>>> import numpy as np
>>> np.set_printoptions(precision=3, suppress=True, linewidth=100)
>>> feats = np.load("data.npy")
>>> feats
array([[ -9.093,   9.257,  -1.32 ,  -1.268],
       [-10.841,  11.575,  -1.237,  -1.063],
       [-10.712,   8.992,   0.215,   0.984],
       [-10.129,  10.483,   0.183,   1.252],
       [ -8.262,  10.166,  -1.38 ,   0.649],
       [ -9.89 ,  10.506,  -0.401,   0.527],
       [ -8.414,   9.588,   0.331,   1.87 ],
       [ -9.114,   9.864,   0.874,  -0.389],
       [-10.997,   9.932,  -0.038,  -0.734],
       [-11.378,   9.574,   1.097,  -0.395],
       [-10.755,   8.606,   1.757,   0.032],
       [-10.571,   9.589,   0.999,  -1.573],
       [ -9.224,   9.467,  -0.015,   0.214],
       [ -9.24 ,  10.293,  -0.481,  -0.156],
       [ -8.75 ,  10.22 ,   1.242,   2.126],
       [-10.019,  10.623,  -1.297,   1.442],
       [ -8.903,   9.609,   0.514,  -1.796],
       [-10.625,  10.436,   0.094,   1.296],
       [-10.747,  11.868,  -1.728,   0.453],
       [-11.263,  10.342,  -0.604,  -0.196],
       [ -9.639,  10.944,   1.13 ,   0.709],
       [ -9.797,   9.777,  -1.705,   1.118],
       [ -8.525,  10.125,  -0.196,  -0.165],
       [ -8.184,   9.943,   0.053,  -0.177],
       [ -9.216,  11.823,  -1.125,  -0.309],
       [-10.241,   9.523,  -1.113,  -0.022]])
>>> D = np.linalg.norm(feats[:, None] - feats[None], axis=-1)
>>> D.mean(axis=1).argmax()
np.int64(10)
>>> np.unravel_index(D.round(6).argmax(), D.shape)
(np.int64(10), np.int64(18))
>>> D[:5, :5]
array([[0.   , 2.912, 3.181, 3.345, 2.279],
       [2.912, 0.   , 3.604, 3.012, 3.404],
       [3.181, 3.604, 0.   , 1.624, 3.168],
       [3.345, 3.012, 1.624, 0.   , 2.528],
       [2.279, 3.404, 3.168, 2.528, 0.   ]])
>>> Uu, s, Vt = np.linalg.svd(feats)
>>> np.argmax(s[:-1] / (s[1:] + 1e-6)) + 1
np.int64(1)
>>> Y = Uu[:, :1] @ np.diag(s[:1]) @ Vt[:1]
>>> np.round(np.linalg.norm(feats - Y, 2), 3), round(float(s[1]), 3)
(np.float64(5.512), 5.512)
>>> np.linalg.matrix_rank(Y)
np.int64(1)
>>> np.round(np.linalg.norm(feats - Y) / np.linalg.norm(feats), 3)
np.float64(0.115)
>>> z = feats[:, 2] > np.median(feats[:, 2])
>>> f = feats[z].mean(axis=0) - feats[~z].mean(axis=0)
>>> np.round((((feats - feats.mean(axis=0)) @ f > 0) == z).mean(), 3)
np.float64(0.962)
>>> O, V = np.linalg.qr(feats[:, :1])[0], np.linalg.qr(feats[:, 1:])[0]
>>> s = np.linalg.svd(O.T @ V, compute_uv=False)
>>> (s > 0.9).sum()
np.int64(1)
>>> np.degrees(np.arccos(s.clip(0, 1)))
array([6.485])
>>> J = np.loadtxt("test7.csv", delimiter=",")
>>> J
array([[ 1.,  0.,  0.,  0.,  0.,  0.,  0.],
       [ 0.,  0.,  1.,  0.,  0.,  0.,  0.],
       [ 0., -1.,  0.,  0.,  0.,  0.,  0.],
       [ 0.,  0.,  0.,  1.,  0.,  0.,  0.],
       [ 0.,  0.,  0.,  0.,  1.,  0.,  0.],
       [ 0.,  0.,  0.,  0.,  0.,  1.,  0.],
       [ 0.,  0.,  0.,  0.,  0.,  0.,  1.]])
>>> (J + J.T) / 2
array([[1., 0., 0., 0., 0., 0., 0.],
       [0., 0., 0., 0., 0., 0., 0.],
       [0., 0., 0., 0., 0., 0., 0.],
       [0., 0., 0., 1., 0., 0., 0.],
       [0., 0., 0., 0., 1., 0., 0.],
       [0., 0., 0., 0., 0., 1., 0.],
       [0., 0., 0., 0., 0., 0., 1.]])
>>> np.trace(J)
np.float64(5.0)
>>> Y = np.linalg.inv(J)
>>> np.round(np.linalg.det(J) * np.linalg.det(Y), 3)
np.float64(1.0)
>>> np.linalg.inv(Y)
array([[ 1.,  0.,  0.,  0.,  0.,  0.,  0.],
       [ 0.,  0.,  1.,  0.,  0.,  0.,  0.],
       [-0., -1., -0., -0., -0., -0., -0.],
       [ 0.,  0.,  0.,  1.,  0.,  0.,  0.],
       [ 0.,  0.,  0.,  0.,  1.,  0.,  0.],
       [ 0.,  0.,  0.,  0.,  0.,  1.,  0.],
       [ 0.,  0.,  0.,  0.,  0.,  0.,  1.]])
>>> J @ Y
array([[1., 0., 0., 0., 0., 0., 0.],
       [0., 1., 0., 0., 0., 0., 0.],
       [0., 0., 1., 0., 0., 0., 0.],
       [0., 0., 0., 1., 0., 0., 0.],
       [0., 0., 0., 0., 1., 0., 0.],
       [0., 0., 0., 0., 0., 1., 0.],
       [0., 0., 0., 0., 0., 0., 1.]])
>>> np.round(np.linalg.slogdet(J)[0], 3)
np.float64(1.0)
>>> Y
array([[ 1.,  0.,  0.,  0.,  0.,  0.,  0.],
       [-0., -0., -1., -0., -0., -0., -0.],
       [ 0.,  1.,  0.,  0.,  0.,  0.,  0.],
       [ 0.,  0.,  0.,  1.,  0.,  0.,  0.],
       [ 0.,  0.,  0.,  0.,  1.,  0.,  0.],
       [ 0.,  0.,  0.,  0.,  0.,  1.,  0.],
       [ 0.,  0.,  0.,  0.,  0.,  0.,  1.]])
>>> J @ J.T
array([[1., 0., 0., 0., 0., 0., 0.],
       [0., 1., 0., 0., 0., 0., 0.],
       [0., 0., 1., 0., 0., 0., 0.],
       [0., 0., 0., 1., 0., 0., 0.],
       [0., 0., 0., 0., 1., 0., 0.],
       [0., 0., 0., 0., 0., 1., 0.],
       [0., 0., 0., 0., 0., 0., 1.]])
>>> J[:, 3] @ J[:, 0]
np.float64(0.0)
>>> J.T @ J
array([[1., 0., 0., 0., 0., 0., 0.],
       [0., 1., 0., 0., 0., 0., 0.],
       [0., 0., 1., 0., 0., 0., 0.],
       [0., 0., 0., 1., 0., 0., 0.],
       [0., 0., 0., 0., 1., 0., 0.],
       [0., 0., 0., 0., 0., 1., 0.],
       [0., 0., 0., 0., 0., 0., 1.]])
>>> arr = np.load("w.npy")
>>> arr
array([[0., 2., 3., 1., 2., 2.],
       [2., 0., 0., 0., 0., 0.],
       [3., 0., 0., 0., 0., 0.],
       [1., 0., 0., 0., 0., 0.],
       [2., 0., 0., 0., 0., 0.],
       [2., 0., 0., 0., 0., 0.]])
>>> f = np.array([-6, 2, 8])
>>> np.correlate(arr[3], arr[5], "full")
array([0., 0., 0., 0., 0., 2., 0., 0., 0., 0., 0.])
>>> Y = arr / np.sqrt((arr ** 2).mean(axis=1, keepdims=True))
>>> np.linalg.norm(Y, axis=1)
array([2.449, 2.449, 2.449, 2.449, 2.449, 2.449])
>>> np.linalg.matrix_rank(arr - arr.mean(axis=1, keepdims=True))
np.int64(2)
>>> arr - arr.mean(axis=1, keepdims=True)
array([[-1.667,  0.333,  1.333, -0.667,  0.333,  0.333],
       [ 1.667, -0.333, -0.333, -0.333, -0.333, -0.333],
       [ 2.5  , -0.5  , -0.5  , -0.5  , -0.5  , -0.5  ],
       [ 0.833, -0.167, -0.167, -0.167, -0.167, -0.167],
       [ 1.667, -0.333, -0.333, -0.333, -0.333, -0.333],
       [ 1.667, -0.333, -0.333, -0.333, -0.333, -0.333]])
>>> Y = arr / np.linalg.norm(arr, axis=1, keepdims=True)
>>> G = Y @ Y.T
>>> G[0]
array([1., 0., 0., 0., 0., 0.])
>>> np.degrees(np.arccos(np.clip(G[0, 4], -1, 1)))
np.float64(90.0)
>>> np.linalg.norm(Y, axis=1)
array([1., 1., 1., 1., 1., 1.])
>>> G
array([[1., 0., 0., 0., 0., 0.],
       [0., 1., 1., 1., 1., 1.],
       [0., 1., 1., 1., 1., 1.],
       [0., 1., 1., 1., 1., 1.],
       [0., 1., 1., 1., 1., 1.],
       [0., 1., 1., 1., 1., 1.]])
>>> (G - 2 * np.eye(6)).round(6).argmax(axis=1)
array([1, 2, 1, 1, 1, 1])
>>> np.argwhere(np.triu(np.abs(G) > 0.95, 1))
array([[1, 2],
       [1, 3],
       [1, 4],
       [1, 5],
       [2, 3],
       [2, 4],
       [2, 5],
       [3, 4],
       [3, 5],
       [4, 5]])
>>> np.linalg.lstsq(arr[:-1].T, arr[-1])[2]
np.int32(2)
>>> np.unique(arr.round(6), axis=0).shape
(4, 6)
>>> np.round(arr @ np.linalg.pinv(arr) @ arr, 3) + 0
array([[0., 2., 3., 1., 2., 2.],
       [2., 0., 0., 0., 0., 0.],
       [3., 0., 0., 0., 0., 0.],
       [1., 0., 0., 0., 0., 0.],
       [2., 0., 0., 0., 0., 0.],
       [2., 0., 0., 0., 0., 0.]])
>>> np.abs(np.diag(np.linalg.qr(arr)[1])) > 1e-9
array([ True,  True, False, False, False, False])
